% python3 -q
>>> import numpy as np
>>> from numpy import linalg as LA
>>> np.set_printoptions(precision=3, suppress=True, linewidth=100)
>>> def rd(a):
...     return np.round(a, 3) + 0
... 
>>> A = np.loadtxt("out18.csv", delimiter=",")
>>> print(A)
[[ 1.6    0.4   -0.2   -1.3    0.3    0.3    0.4  ]
 [ 2.4    0.6   -1.7   -0.1   -1.     0.1   -1.3  ]
 [ 0.2    0.8   -1.2    0.1    0.3   -0.5   -0.6  ]
 [ 0.6   -1.3    0.    -1.2   -1.2    0.2   -0.4  ]
 [-0.8   -0.2    2.2   -0.1   -0.5   -0.4    0.4  ]
 [-1.153  1.502  1.117  0.214  2.02  -1.026 -0.871]
 [-1.4    1.5    1.2    0.2    2.    -1.2   -0.8  ]
 [-0.1   -0.5    0.9    0.2    0.    -1.2    0.2  ]
 [ 0.     1.2    0.6   -1.2   -0.6   -0.4    0.7  ]
 [-0.5    0.2   -2.6    1.7   -1.7    0.     0.2  ]]
>>> T = np.stack([A, -1 * A, A[::-1]])
>>> (T @ A.T).shape
(3, 10, 10)
>>> rd(LA.norm(T, axis=(1, 2)))
array([8.533, 8.533, 8.533])
>>> T.shape
(3, 10, 7)
>>> LA.matrix_rank(T)
array([7, 7, 7])
>>> rd(np.einsum("bij,cij->bc", T, T))
array([[ 72.821, -72.821, -15.22 ],
       [-72.821,  72.821,  15.22 ],
       [-15.22 ,  15.22 ,  72.821]])
>>> mat = np.load("test11.npy")
>>> print(mat)
[[0 0 0 0 0 0 0 0 1 0]
 [0 0 0 0 0 0 0 0 0 1]
 [0 0 0 0 0 1 0 0 0 0]
 [0 0 0 0 1 0 0 0 0 0]
 [0 0 0 0 0 0 0 1 0 0]
 [0 0 1 0 0 0 0 0 0 0]
 [1 0 0 0 0 0 0 0 0 0]
 [0 0 0 0 0 0 1 0 0 0]
 [0 0 0 1 0 0 0 0 0 0]
 [0 1 0 0 0 0 0 0 0 0]]
>>> rng = np.random.default_rng(2946)
>>> lab = rng.permutation(10)
>>> other = mat[:, lab] * rng.choice([-1, 1], 10)
>>> other
array([[ 1,  0,  0,  0,  0,  0,  0,  0,  0,  0],
       [ 0,  0,  0,  0,  0,  0,  0, -1,  0,  0],
       [ 0,  0,  1,  0,  0,  0,  0,  0,  0,  0],
       [ 0,  0,  0,  0,  0,  0,  0,  0,  0,  1],
       [ 0,  0,  0,  0,  0,  0,  0,  0,  1,  0],
       [ 0, -1,  0,  0,  0,  0,  0,  0,  0,  0],
       [ 0,  0,  0,  0,  1,  0,  0,  0,  0,  0],
       [ 0,  0,  0, -1,  0,  0,  0,  0,  0,  0],
       [ 0,  0,  0,  0,  0,  1,  0,  0,  0,  0],
       [ 0,  0,  0,  0,  0,  0, -1,  0,  0,  0]])
>>> Uu, _, vt = LA.svd(mat.T @ other)
>>> lab
array([8, 2, 5, 6, 0, 3, 1, 9, 7, 4])
